$ python -q
>>> import numpy as np
>>> from numpy import linalg as LA
>>> np.set_printoptions(precision=3, suppress=True, linewidth=100)
>>> tidy = lambda a: np.round(a, 3) + 0
>>> feats = np.load("case17.npy")
>>> feats
array([[-3,  0,  0,  0,  0],
       [ 0, -2, -2,  1, -3],
       [ 0,  0,  1,  3,  2],
       [ 0,  0, -3,  0,  0],
       [ 0, -3,  1, -1, -1]])
>>> M2 = LA.inv(feats)
>>> tidy(LA.inv(M2))
array([[-3.,  0.,  0.,  0.,  0.],
       [ 0., -2., -2.,  1., -3.],
       [ 0.,  0.,  1.,  3.,  2.],
       [ 0.,  0., -3.,  0.,  0.],
       [ 0., -3.,  1., -1., -1.]])
>>> tidy(LA.det(feats) * LA.det(M2))
np.float64(1.0)
>>> tidy(LA.det(feats) * M2)
array([[-93.,   0.,   0.,   0.,   0.],
       [  0.,   9., -36., -51., -99.],
       [  0.,   0.,   0., -93.,   0.],
       [  0.,  54.,  63., -27., -36.],
       [  0., -81.,  45.,  87.,  54.]])
>>> tidy(LA.slogdet(feats)[0])
np.float64(1.0)
>>> (np.abs(M2) > 1e-9).astype(int)
array([[1, 0, 0, 0, 0],
       [0, 1, 1, 1, 1],
       [0, 0, 0, 1, 0],
       [0, 1, 1, 1, 1],
       [0, 1, 1, 1, 1]])
>>> tidy(feats @ M2)
array([[1., 0., 0., 0., 0.],
       [0., 1., 0., 0., 0.],
       [0., 0., 1., 0., 0.],
       [0., 0., 0., 1., 0.],
       [0., 0., 0., 0., 1.]])
>>> def softmax(z):
...     e = np.exp(z - z.max(axis=-1, keepdims=True))
...     return e / e.sum(axis=-1, keepdims=True)
... 
>>> tidy(softmax(feats[0]))
array([0.012, 0.247, 0.247, 0.247, 0.247])
>>> tidy(softmax(10 * feats[0]))
array([0.  , 0.25, 0.25, 0.25, 0.25])
>>> att = feats @ feats.T / np.sqrt(5)
>>> tidy(softmax(att + np.triu(np.full(att.shape, -np.inf), 1)))
array([[1.   , 0.   , 0.   , 0.   , 0.   ],
       [0.   , 1.   , 0.   , 0.   , 0.   ],
       [0.002, 0.   , 0.998, 0.   , 0.   ],
       [0.014, 0.204, 0.004, 0.779, 0.   ],
       [0.004, 0.064, 0.001, 0.001, 0.93 ]])
>>> tidy(softmax(att))
array([[0.933, 0.017, 0.017, 0.017, 0.017],
       [0.   , 0.99 , 0.   , 0.005, 0.005],
       [0.002, 0.   , 0.997, 0.   , 0.   ],
       [0.014, 0.203, 0.004, 0.776, 0.004],
       [0.004, 0.064, 0.001, 0.001, 0.93 ]])
>>> tidy(softmax(att)[0] @ feats)
array([-2.8  , -0.083, -0.05 ,  0.05 , -0.033])
